$ ipython --no-banner

In [1]: import numpy as np

In [2]: np.set_printoptions(precision=2, suppress=True, linewidth=140)

In [3]: def tidy(a):
   ...:     return np.round(a, 2) + 0
   ...: 

In [4]: J = np.loadtxt("dump.csv", delimiter=",")

In [5]: print(J)
[[0. 1. 3. 1. 1. 3. 2. 2. 3. 0. 3. 3. 0.]
 [0. 0. 0. 0. 1. 0. 2. 1. 2. 2. 0. 3. 2.]
 [0. 0. 1. 2. 2. 3. 0. 1. 3. 0. 1. 2. 1.]
 [3. 2. 0. 0. 0. 1. 2. 2. 0. 2. 3. 0. 0.]
 [1. 3. 1. 3. 3. 1. 3. 0. 0. 1. 3. 1. 0.]
 [0. 0. 0. 1. 3. 2. 1. 3. 3. 3. 0. 2. 1.]
 [1. 0. 2. 0. 3. 3. 2. 2. 1. 3. 3. 3. 3.]
 [0. 0. 1. 3. 3. 1. 2. 1. 1. 0. 3. 3. 1.]
 [2. 3. 0. 0. 2. 2. 2. 0. 0. 1. 1. 3. 2.]]

In [6]: B = J / np.linalg.norm(J, axis=1, keepdims=True)

In [7]: G = B @ B.T

In [8]: print(tidy(np.linalg.norm(B, axis=1)))
[1. 1. 1. 1. 1. 1. 1. 1. 1.]

In [9]: print(tidy(G[7]))
[0.78 0.6  0.77 0.4  0.8  0.63 0.76 1.   0.61]

In [10]: print(np.argwhere(np.triu(np.abs(G) > 0.95, 1)))
[]

In [11]: B = np.array([[2, 2, -2],
    ...:     [0, 2, 2],
    ...:     [2, -1, 2],
    ...:     [0, -2, 2],
    ...:     [2, 2, 1],
    ...:     [-1, -1, 0],
    ...:     [1, 0, 0],
    ...:     [1, 1, 0],
    ...:     [1, -1, 2],
    ...:     [1, -1, -2],
    ...:     [-2, -1, 0],
    ...:     [1, 1, -2],
    ...:     [1, -1, 1]])

In [12]: print(J @ B)
[[ 9. -5. 11.]
 [14.  0. -3.]
 [ 8. -6. 11.]
 [ 5.  6. -6.]
 [ 8.  3. 11.]
 [17.  0.  2.]
 [17. -2. -2.]
 [ 9. -3.  8.]
 [12. 11. -2.]]

In [13]: print(np.einsum("ij,ij->i", J, J))
[56. 27. 34. 35. 50. 47. 68. 45. 40.]

In [14]: print(np.linalg.matrix_rank(np.vstack([J, B.T])))
12

In [15]: print(np.einsum("ij->j", J))
[ 7.  9.  8. 10. 18. 16. 16. 12. 13. 12. 17. 20. 10.]

In [16]: print(np.vstack([J, B.T]).shape)
(12, 13)

In [17]: B = J / np.sqrt((J ** 2).mean(axis=1, keepdims=True))

In [18]: print(tidy(B[8]))
[1.14 1.71 0.   0.   1.14 1.14 1.14 0.   0.   0.57 0.57 1.71 1.14]

In [19]: print(np.linalg.matrix_rank(B) == np.linalg.matrix_rank(J))
True

In [20]: print(np.linalg.matrix_rank(J - J.mean(axis=1, keepdims=True)))
9

In [21]: u = np.array([1, 2, 2, 2, 0, -2, -2])

In [22]: v = np.array([3, 2, 1, 3, 2, 0, 0, 3, 2, 3])

In [23]: A = np.outer(u, v)

In [24]: print(A)
[[ 3  2  1  3  2  0  0  3  2  3]
 [ 6  4  2  6  4  0  0  6  4  6]
 [ 6  4  2  6  4  0  0  6  4  6]
 [ 6  4  2  6  4  0  0  6  4  6]
 [ 0  0  0  0  0  0  0  0  0  0]
 [-6 -4 -2 -6 -4  0  0 -6 -4 -6]
 [-6 -4 -2 -6 -4  0  0 -6 -4 -6]]

In [25]: # row 2 repeats row 1

In [26]: rng = np.random.default_rng(141)

In [27]: B = A + rng.integers(-2, 3, (7, 1)) @ rng.integers(-2, 3, (1, 10))

In [28]: print(B)
[[  5   3   1   1   1   2   1   5   3   5]
 [  4   3   2   8   5  -2  -1   4   3   4]
 [  4   3   2   8   5  -2  -1   4   3   4]
 [  2   2   2  10   6  -4  -2   2   2   2]
 [ -4  -2   0   4   2  -4  -2  -4  -2  -4]
 [ -2  -2  -2 -10  -6   4   2  -2  -2  -2]
 [ -6  -4  -2  -6  -4   0   0  -6  -4  -6]]

In [29]: print(np.abs(B - A).sum(axis=1))
[14 14 14 28 28 28  0]
